$ python -q
>>> import numpy as np
>>> from numpy import linalg as LA
>>> np.set_printoptions(suppress=True, linewidth=160)
>>> rd = lambda a: np.round(a, 1) + 0
>>> out = np.array([[0, 9, 1], [-4, -8, -1], [8, -2, 0]])
>>> out[-1] = out[0]
>>> M = out + 0.3 * np.eye(3)
>>> print(M)
[[ 0.3  9.   1. ]
 [-4.  -7.7 -1. ]
 [ 0.   9.   1.3]]
>>> print([round(float(x), 1) for x in LA.svd(M, compute_uv=False)[:3]])
[15.2, 3.3, 0.2]
>>> print(np.argsort(-LA.norm(M, axis=0).round(6), kind="stable")[:3])
[1 0 2]
>>> print(LA.cond(M) > 100)
False
>>> r0 = np.array([0, 1, 1])
>>> out = M + np.outer(r0, np.eye(3)[0])
>>> print(LA.matrix_rank(out - M))
1
>>> print(rd(LA.det(out) / LA.det(M)), rd(1 + LA.solve(M, r0)[0]))
0.6 0.6
>>> J = np.load("w.npy")
>>> print(rd(J))
[[ 0.8 -0.2 -0.3]
 [-0.2  0.8 -0.3]
 [-0.3 -0.3  0.3]]
>>> print(LA.cond(J) > 100)
True
>>> print(rd(LA.norm(J, 2) / LA.norm(J)))
0.7
>>> rank = LA.matrix_rank(J)
>>> print(rank)
2
>>> null = LA.svd(J)[2][rank:].T
>>> print(rd(null[:, 0] / null[np.abs(null[:, 0]).round(6).argmax(), 0]))
[0.5 0.5 1. ]
>>> print([int(LA.matrix_rank(J[:, :j + 1])) for j in range(3)])
[1, 2, 2]
>>> feats = np.load("out1.npy")
>>> print(feats)
[[ 3.5 -6.5  0.9]
 [-5.8 -7.4 12. ]
 [-1.2 -3.4 -1.5]
 [ 0.2 -6.7  2.3]
 [-0.8  2.  -3.3]
 [-1.3 -1.5  8.4]
 [ 0.  -5.  14.5]
 [-2.5  3.1  3.5]
 [-2.7  0.  -1.8]
 [ 1.5 -9.4 -7.3]
 [-1.6 -2.6 13.5]
 [-3.1  6.6 10.3]
 [-2.3  0.8 -0.1]
 [ 1.4 -0.9 -8.4]]
>>> D = LA.norm(feats[:, None] - feats[None], axis=-1)
>>> print(LA.matrix_rank(D ** 2))
5
>>> print(np.flatnonzero(D[11] < D.mean() / 2))
[11]
>>> print(rd(LA.norm(feats - feats.mean(axis=0), axis=1)))
[ 6.6 11.4  4.7  4.7  7.6  5.4 11.8  5.5  5.6 12.9 10.5 11.6  4.5 11.8]
>>> print(D.mean(axis=1).argmax())
9
>>> print(np.count_nonzero(feats))
40
>>> print(np.unravel_index(np.abs(feats).argmax(), feats.shape))
(np.int64(6), np.int64(2))
>>> print(np.abs(feats).max())
14.5
>>> data = np.loadtxt("layer7.csv", delimiter=",")
>>> print(data)
[[ 11. -13.   7.]
 [  2.  -4.   2.]
 [-10.  10.  -6.]]
>>> rng = np.random.default_rng(74)
>>> labels = rng.permutation(3)
>>> print(labels)
[2 1 0]
>>> out = data[labels][:, labels]
>>> print(np.diag(out))
[-6. -4. 11.]
>>> print(rd(np.sort(np.abs(LA.eigvals(out)))))
[1. 2. 4.]
>>> print(np.allclose(out, data))
False
>>> print(np.trace(out))
1.0
>>> print(out)
[[ -6.  10. -10.]
 [  2.  -4.   2.]
 [  7. -13.  11.]]
>>> print(rd(LA.det(out)), rd(LA.det(data[labels])))
8.0 -8.0
>>> K = np.arange(30).reshape(5, 6) + 5
>>> print(K)
[[ 5  6  7  8  9 10]
 [11 12 13 14 15 16]
 [17 18 19 20 21 22]
 [23 24 25 26 27 28]
 [29 30 31 32 33 34]]
>>> print(np.abs(np.diag(LA.qr(K)[1])) > 1e-9)
[ True  True False False False]
>>> print(rd(np.trace(LA.pinv(K) @ K)))
2.0
>>> print(LA.lstsq(K[:-1].T, K[-1])[2])
2
>>> out = K[0, 0] * K[1:] - np.outer(K[1:, 0], K[0])
>>> print(out)
[[   0   -6  -12  -18  -24  -30]
 [   0  -12  -24  -36  -48  -60]
 [   0  -18  -36  -54  -72  -90]
 [   0  -24  -48  -72  -96 -120]]
>>> print(LA.matrix_rank(out), LA.matrix_rank(K))
1 2
>>> r0 = np.array([3, 3])
>>> print(np.convolve(K[3], r0))
[ 69 141 147 153 159 165  84]
>>> print(np.cross(K[3, :3], K[0, :3]))
[ 18 -36  18]
>>> arr = np.load("a.npy")
>>> print(arr)
[[ -6.9   4.5   1.9   0.8  -1.4]
 [ -6.    2.3   1.6   1.2  -1.1]
 [ -6.3   4.    0.3  -0.3  -1.1]
 [-12.6   2.7  17.5  -6.8  -4.2]
 [ -6.4   3.    2.1  -0.7   0.4]
 [-12.5   2.7  16.9  -7.1  -4.4]
 [-11.8   3.2  17.5  -3.9  -4.7]
 [ -9.8   1.3  17.1  -6.4  -4.3]
 [ -6.5   5.    0.2  -0.2   0.4]
 [ -4.4   4.8   0.7  -9.7 -11.4]
 [-12.3   4.5  16.9  -6.2  -4.2]
 [ -5.8   4.1   2.9   1.3   1.6]
 [ -3.9   4.5   0.5  -8.5  -8.3]
 [ -6.6   2.3   1.9   1.1  -1.7]
 [ -6.5   3.9   1.4  -0.2  -0.3]
 [ -4.9   4.1   0.8   0.4   0.3]
 [-10.6   0.6  17.6  -6.2  -4. ]
 [ -4.9   5.9   1.   -0.5   0.6]
 [-10.2   2.   16.2  -6.6  -4.5]
 [-13.7   1.4  16.6  -5.7  -4.7]
 [ -3.6   4.6   0.1  -9.4  -9.5]
 [ -6.5   2.8   0.4  -0.8  -1. ]
 [-12.7   3.2  17.3  -5.9  -4.4]
 [ -7.2   3.3   0.8   0.6   0.1]]
>>> x0 = np.array([3, 2, -1, 0, 3])
>>> y = arr @ x0
>>> print(rd(LA.solve(arr.T @ arr, arr.T @ y)))
[ 3.  2. -1.  0.  3.]
>>> try:
...     LA.solve(arr, y)
... except LA.LinAlgError as e:
...     print(e)
... 
Last 2 dimensions of the array must be square
>>> print(rd(LA.pinv(arr) @ arr))
[[1. 0. 0. 0. 0.]
 [0. 1. 0. 0. 0.]
 [0. 0. 1. 0. 0.]
 [0. 0. 0. 1. 0.]
 [0. 0. 0. 0. 1.]]
>>> y = y + 0.1 * rng.normal(size=24)
>>> print(rd(y))
[-17.8 -18.2 -14.5 -62.6 -14.1 -62.2 -60.6 -56.8  -8.4 -38.3 -57.3  -7.3 -28.1 -22.2 -14.   -6.5 -60.3  -2.1 -56.2 -69.  -30.1 -17.3 -62.2 -15.6]
>>> b, *_ = LA.lstsq(arr, y)
>>> print([round(float(LA.norm(LA.solve(arr.T @ arr + lam * np.eye(5), arr.T @ y))), 2) for lam in (0, 1, 10, 100)])
[4.79, 4.67, 3.96, 2.91]
>>> print(b.round())
[ 3.  2. -1.  0.  3.]
>>> Xc = arr - arr.mean(axis=0)
>>> V = LA.svd(Xc)[2][:3]
>>> out = Xc - Xc @ V.T @ V
>>> print(rd(out.std(axis=0)))
[0.8 0.2 0.3 0.5 0.5]
>>> print(LA.norm(out, axis=1).round(6).argmax())
19
>>> print(rd(LA.norm(out) / LA.norm(Xc)))
0.1
>>> print(rd(np.cov(Xc @ V.T, rowvar=False)))
[[78.7  0.   0. ]
 [ 0.  19.5  0. ]
 [ 0.   0.   1.1]]
